$ ipython --no-banner

In [1]: import numpy as np

In [2]: np.set_printoptions(precision=1, suppress=True, linewidth=140)

In [3]: X = np.loadtxt("dump.csv", delimiter=",")

In [4]: print(X)
[[ 0.3  0.2  0.3 -0.2]
 [ 0.2  0.3  0.4  0.1]
 [ 0.3  0.4  0.5  0.1]
 [-0.2  0.1  0.1  0.9]]

In [5]: print(round(float(np.linalg.eigvals(X).sum().real), 1))
2.0

In [6]: print(round(np.einsum("ii->", X), 1))
2.0

In [7]: print(np.round(np.einsum("ij,ji->", X, X), 1))
2.0

In [8]: print(np.allclose(X[:-1].T @ np.linalg.lstsq(X[:-1].T, X[-1])[0], X[-1]))
True

In [9]: u, r1 = X[3], X[0]

In [10]: print(round(u @ u, 1))
0.9

In [11]: p = (u @ r1) / (u @ u) * u

In [12]: print(round(np.linalg.norm(u + r1) ** 2 + np.linalg.norm(u - r1) ** 2, 1))
2.4

In [13]: print(np.round(r1 - p, 1) + 0)
[0.2 0.2 0.3 0. ]

In [14]: print(np.round(np.outer(u, r1), 1) + 0)
[[-0.1 -0.1 -0.1  0.1]
 [ 0.   0.   0.   0. ]
 [ 0.   0.   0.   0. ]
 [ 0.3  0.2  0.3 -0.2]]

In [15]: print(np.round((r1 - p) @ u, 1))
0.0

In [16]: r = np.linalg.matrix_rank(X)

In [17]: print(r)
2

In [18]: ns = np.linalg.svd(X)[2][r:].T

In [19]: print(np.round(X @ ns, 1) + 0)
[[0. 0.]
 [0. 0.]
 [0. 0.]
 [0. 0.]]

In [20]: print([int(np.linalg.matrix_rank(X[:i])) for i in range(1, len(X) + 1)])
[1, 2, 2, 2]

In [21]: print([int(np.linalg.matrix_rank(np.delete(X, i, axis=0))) for i in range(4)])
[2, 2, 2, 2]

In [22]: print([int(np.linalg.matrix_rank(X[:, :j + 1])) for j in range(4)])
[1, 2, 2, 2]

In [23]: print(np.allclose(X @ ns, 0))
True

In [24]: print(X.sum(axis=1))
[0.6 0.9 1.3 0.8]

In [25]: print(X.shape)
(4, 4)

In [26]: print(np.round(np.diff(X, axis=0), 1) + 0)
[[-0.1  0.   0.1  0.3]
 [ 0.1  0.1  0.2  0.1]
 [-0.6 -0.3 -0.4  0.8]]

In [27]: print(round(np.abs(X).max(), 1))
0.9

In [28]: J = np.array([[-3.0, 1.0, 0.0, 0.0, 0.0, 0.0],
    ...:     [0.0, -3.0, 1.0, 0.0, 0.0, 0.0],
    ...:     [0.0, 0.0, -3.0, 1.0, 0.0, 0.0],
    ...:     [0.0, 0.0, 0.0, -3.0, 1.0, 0.0],
    ...:     [0.0, 0.0, 0.0, 0.0, -3.0, 1.0],
    ...:     [0.0, 0.0, 0.0, 0.0, 0.0, -3.0]])

In [29]: x = np.array([3, -3, 3, -1, -2, -2])

In [30]: print(np.sign((J @ x).round(6)))
[-1.  1. -1.  1.  1.  1.]

In [31]: print(np.einsum("ij,j->i", J, x))
[-12.  12. -10.   1.   4.   6.]

In [32]: print(J @ np.ones(6))
[-2. -2. -2. -2. -2. -3.]

In [33]: print(J @ (2 * x))
[-24.  24. -20.   2.   8.  12.]

In [34]: print(np.prod(np.diag(J)), round(float(np.linalg.det(J)), 1))
729.0 729.0

In [35]: print(J @ J)
[[ 9. -6.  1.  0.  0.  0.]
 [ 0.  9. -6.  1.  0.  0.]
 [ 0.  0.  9. -6.  1.  0.]
 [ 0.  0.  0.  9. -6.  1.]
 [ 0.  0.  0.  0.  9. -6.]
 [ 0.  0.  0.  0.  0.  9.]]

In [36]: print(np.sort(np.linalg.eigvals(J)))
[-3. -3. -3. -3. -3. -3.]

In [37]: u = np.array([2, 0, -1, 3, -3])

In [38]: mat = u[np.abs(np.subtract.outer(np.arange(5), np.arange(5)))]

In [39]: print(mat)
[[ 2  0 -1  3 -3]
 [ 0  2  0 -1  3]
 [-1  0  2  0 -1]
 [ 3 -1  0  2  0]
 [-3  3 -1  0  2]]

In [40]: print(round(float(np.linalg.norm(mat, 1)), 1), np.round(np.linalg.norm(mat, np.inf), 1))
9.0 9.0

In [41]: print(round(np.linalg.norm(mat, 2), 1))
7.2

In [42]: print(round(np.linalg.norm(mat[4] - mat[2]), 1))
5.6

In [43]: print(np.linalg.norm(mat, axis=1))
[4.8 3.7 2.4 3.7 4.8]

In [44]: print(np.round(np.linalg.norm(mat) ** 2 / np.linalg.norm(mat, 2) ** 2, 1))
1.6

In [45]: A2 = J / np.sqrt((J ** 2).mean(axis=1, keepdims=True))

In [46]: print(np.linalg.matrix_rank(J - J.mean(axis=1, keepdims=True)))
5

In [47]: print(np.linalg.matrix_rank(A2) == np.linalg.matrix_rank(J))
True

In [48]: print(A2[1])
[ 0.  -2.3  0.8  0.   0.   0. ]

In [49]: print(np.sort(np.abs(np.linalg.eigvals(mat))))
[0.8 1.8 3.4 3.6 7.2]

In [50]: print(np.round(np.abs(np.linalg.eigvals(mat)).max(), 1))
7.2

In [51]: print(mat @ mat)
[[ 23 -12  -1  12 -11]
 [-12  14  -3  -4  12]
 [ -1  -3   6  -3  -1]
 [ 12  -4  -3  14 -12]
 [-11  12  -1 -12  23]]

In [52]: print(np.allclose(mat @ mat.T, mat.T @ mat))
True

In [53]: print((mat + mat.T) / 2)
[[ 2.  0. -1.  3. -3.]
 [ 0.  2.  0. -1.  3.]
 [-1.  0.  2.  0. -1.]
 [ 3. -1.  0.  2.  0.]
 [-3.  3. -1.  0.  2.]]

In [54]: print(np.all(np.linalg.eigvalsh(mat) > 0))
False

In [55]: P = np.triu(np.array([[7, -1, -1, -4, -5],
    ...:     [0, 9, 5, 0, -1],
    ...:     [-1, 4, 7, 9, 2],
    ...:     [-1, 1, -1, 5, 7],
    ...:     [2, 0, -6, -5, -3]]), 1) + np.eye(5)

In [56]: A2 = P @ mat @ np.linalg.inv(P)

In [57]: print(round(float(np.linalg.det(A2)), 1))
-132.0

In [58]: print(np.linalg.matrix_rank(A2))
5

In [59]: print(np.trace(A2), np.trace(mat))
10.0 10

In [60]: print(A2)
[[    6.    -7.    43.  -367.  2491.]
 [   -2.    -3.    24.  -225.  1510.]
 [   20.    17.   -65.   683. -4531.]
 [  -18.     2.   -35.   245. -1719.]
 [   -3.     0.    -4.    24.  -173.]]

In [61]: feats = np.loadtxt("block9.csv", delimiter=",")

In [62]: print(feats.round(1) + 0)
[[-0.8  0.2  0.4  0.3]
 [-0.3 -0.8  0.2 -0.5]
 [-0.4  0.  -0.9  0.1]
 [ 0.2 -0.5  0.   0.8]]

In [63]: # keeps lengths

In [64]: A2 = np.linalg.inv(mat)

In [65]: print(np.round(np.linalg.inv(A2), 1) + 0)
[[ 2.  0. -1.  3. -3.]
 [ 0.  2.  0. -1.  3.]
 [-1.  0.  2.  0. -1.]
 [ 3. -1.  0.  2.  0.]
 [-3.  3. -1.  0.  2.]]

In [66]: print(np.linalg.det(mat) * A2)
[[-27. -51.   6.  15.  39.]
 [-51. -67. -18.  43.  15.]
 [  6. -18. -60. -18.   6.]
 [ 15.  43. -18. -67. -51.]
 [ 39.  15.   6. -51. -27.]]

In [67]: print(round(np.linalg.det(mat) * np.linalg.det(A2), 1))
1.0

In [68]: print(round(float(np.linalg.slogdet(mat)[0]), 1))
-1.0

In [69]: x = np.array([-2, 0, 2, -2])

In [70]: print(4 - np.linalg.matrix_rank(feats - np.eye(4), tol=1e-8))
1

In [71]: print(np.round(np.linalg.inv(feats), 1) + 0)
[[-0.8 -0.3 -0.4  0.2]
 [ 0.2 -0.8  0.  -0.5]
 [ 0.4  0.2 -0.9  0. ]
 [ 0.3 -0.5  0.1  0.8]]

In [72]: data = np.loadtxt("test1.csv", delimiter=",")

In [73]: print(data.round(1) + 0)
[[ 2.2  1.9 -0.5  0.5  0.1]
 [ 2.1  1.1  0.7  0.3 -1.7]
 [-1.3 -0.2 -1.4  0.   2.3]
 [ 2.2  1.9 -0.4  0.5 -0.1]
 [-0.4 -1.2  1.6 -0.4 -2.2]
 [-1.7 -0.6 -1.1 -0.1  2.1]
 [-2.2 -1.9  0.5 -0.5  0. ]
 [ 0.3  1.1 -1.6  0.4  2.2]
 [-1.7 -0.6 -1.1 -0.1  2.1]
 [-2.  -1.1 -0.8 -0.3  1.7]
 [-1.  -1.5  1.5 -0.5 -1.8]
 [-2.  -1.9  0.8 -0.6 -0.5]
 [-2.1 -1.9  0.7 -0.5 -0.4]
 [ 1.8  0.8  1.   0.2 -2. ]
 [-1.8 -0.8 -1.  -0.2  2. ]
 [ 0.1  1.  -1.6  0.3  2.3]]

In [74]: th = np.radians(90)

In [75]: Rm = np.eye(5)

In [76]: Rm[4, 4] = Rm[1, 1] = np.cos(th)

In [77]: Rm[4, 1], Rm[1, 4] = -np.sin(th), np.sin(th)

In [78]: print(Rm.round(1) + 0)
[[ 1.  0.  0.  0.  0.]
 [ 0.  0.  0.  0.  1.]
 [ 0.  0.  1.  0.  0.]
 [ 0.  0.  0.  1.  0.]
 [ 0. -1.  0.  0.  0.]]

In [79]: A2 = data @ Rm.T

In [80]: print(np.abs(A2 - data).max(axis=0))
[0.  2.8 0.  0.  3.4]

In [81]: cent = np.array([[3, 3, 0, 0], [3, 1, 1, 3]])

In [82]: rng = np.random.default_rng(676)

In [83]: M = rng.normal(size=(23, 2)) @ cent + np.array([-2, 1, 3, -1])

In [84]: print(M.round(1) + 0)
[[ -5.5  -0.7   2.1  -3.8]
 [ -8.1  -0.3   0.6  -8.2]
 [ -3.1   1.1   2.4  -2.8]
 [  5.    5.5   4.3   2.8]
 [ -8.1  -0.1   0.5  -8.6]
 [ -6.4  -1.3   1.9  -4.2]
 [ -1.8   1.8   2.7  -2. ]
 [  0.8   1.3   4.3   2.8]
 [ -9.3  -3.4   1.5  -5.4]
 [  2.6   3.5   4.1   2.2]
 [ -6.6  -0.8   1.6  -5.2]
 [  1.9   4.3   3.3   0. ]
 [  5.3   6.    4.2   2.5]
 [ -2.3  -0.7   3.7   1.1]
 [  3.8   5.    3.9   1.8]
 [  5.1   6.5   3.8   1.5]
 [ -2.5   0.2   3.2  -0.5]
 [ -6.2  -0.6   1.7  -5. ]
 [  1.7   3.8   3.4   0.3]
 [-10.7  -2.2   0.3  -9.2]
 [ -1.8   2.7   2.3  -3.2]
 [  0.7   2.7   3.5   0.5]
 [  0.7   2.4   3.7   1. ]]

In [85]: U, sigma, vt = np.linalg.svd(M)

In [86]: V = vt[:(sigma > 1e-8).sum()]

In [87]: x = M[15] + 3 * M[22] + rng.integers(2) * np.eye(4)[3]

In [88]: print(x)
[ 7.3 13.6 14.9  5.6]

In [89]: print(np.allclose(V.T @ V @ x, x))
False

In [90]: print(V.T @ V)
[[ 0.7  0.3 -0.2  0.3]
 [ 0.3  0.7  0.2 -0.3]
 [-0.2  0.2  0.9  0.2]
 [ 0.3 -0.3  0.2  0.8]]
